$ python -q
>>> import numpy as np
>>> import numpy.linalg as la
>>> np.set_printoptions(precision=1, suppress=True, linewidth=200)
>>> X = np.loadtxt("layer15.csv", delimiter=",")
>>> X.round(1) + 0
array([[ -0.2,   0.1,   0.8,   1.9],
       [ -0.4,   3.9,   0.6,  -7.6],
       [ -1. ,   1.8,   0. ,  -2.1],
       [ -0.3,  -0.7,   0.7,   4. ],
       [ -0.5,   1.5,   0.5,  -1.5],
       [ -1.9,   1. ,  -0.9,   0.4],
       [ -1.9,  -1.3,  -0.9,   6.2],
       [  0.2,  -1.4,   1.2,   5.5],
       [ -1.1,  -0.7,  -0.1,   4.3],
       [  0.8,   2.2,   1.8,  -3.9],
       [ -1.6,  -1. ,  -0.6,   5.3],
       [ -0.8,  -0.9,   0.2,   4.6],
       [  0.2,   1.7,   1.2,  -2.3],
       [ -0.8,   0.5,   0.2,   1.1],
       [ -0.5,   0.4,   0.5,   1.2],
       [ -0.6,   3.2,   0.4,  -5.6],
       [  1.2,   2. ,   2.2,  -3.7],
       [ -2.3,   0.9,  -1.3,   0.8],
       [ -1.2,   5.3,  -0.2, -10.6],
       [ -1.8,  -0.6,  -0.8,   4.5],
       [  2.2,   0.8,   3.2,  -1. ],
       [ -0.6,  -1.2,   0.4,   5.3],
       [  0. ,   0.1,   1. ,   1.9],
       [ -0.1,   1.3,   0.9,  -1.3],
       [ -0.6,   3.3,   0.4,  -5.9],
       [ -2.4,   1.1,  -1.4,   0.6]])
>>> # rows and columns are dependent
>>> la.cond(X) > 100
np.True_
>>> np.argsort(-la.norm(X, axis=0).round(6), kind="stable")[:3]
array([3, 1, 0])
>>> la.matrix_rank(X, rtol=0.1)
np.int64(3)
>>> np.round(la.norm(X, 2) / la.norm(X), 1)
np.float64(0.9)
>>> vec = np.array([1, 0, 1, 2])
>>> h = np.maximum(X @ vec, 0)
>>> np.tanh(X @ vec)
array([ 1. , -1. , -1. ,  1. , -1. , -1. ,  1. ,  1. ,  1. , -1. ,  1. ,  1. , -1. ,  0.9,  1. , -1. , -1. , -1. , -1. ,  1. ,  1. ,  1. ,  1. , -0.9, -1. , -1. ])
>>> cen = X - X.mean(axis=0)
>>> vecs = la.svd(cen)[2][:3]
>>> M2 = cen - cen @ vecs.T @ vecs
>>> la.norm(M2, axis=1).round(6).argmax()
np.int64(0)
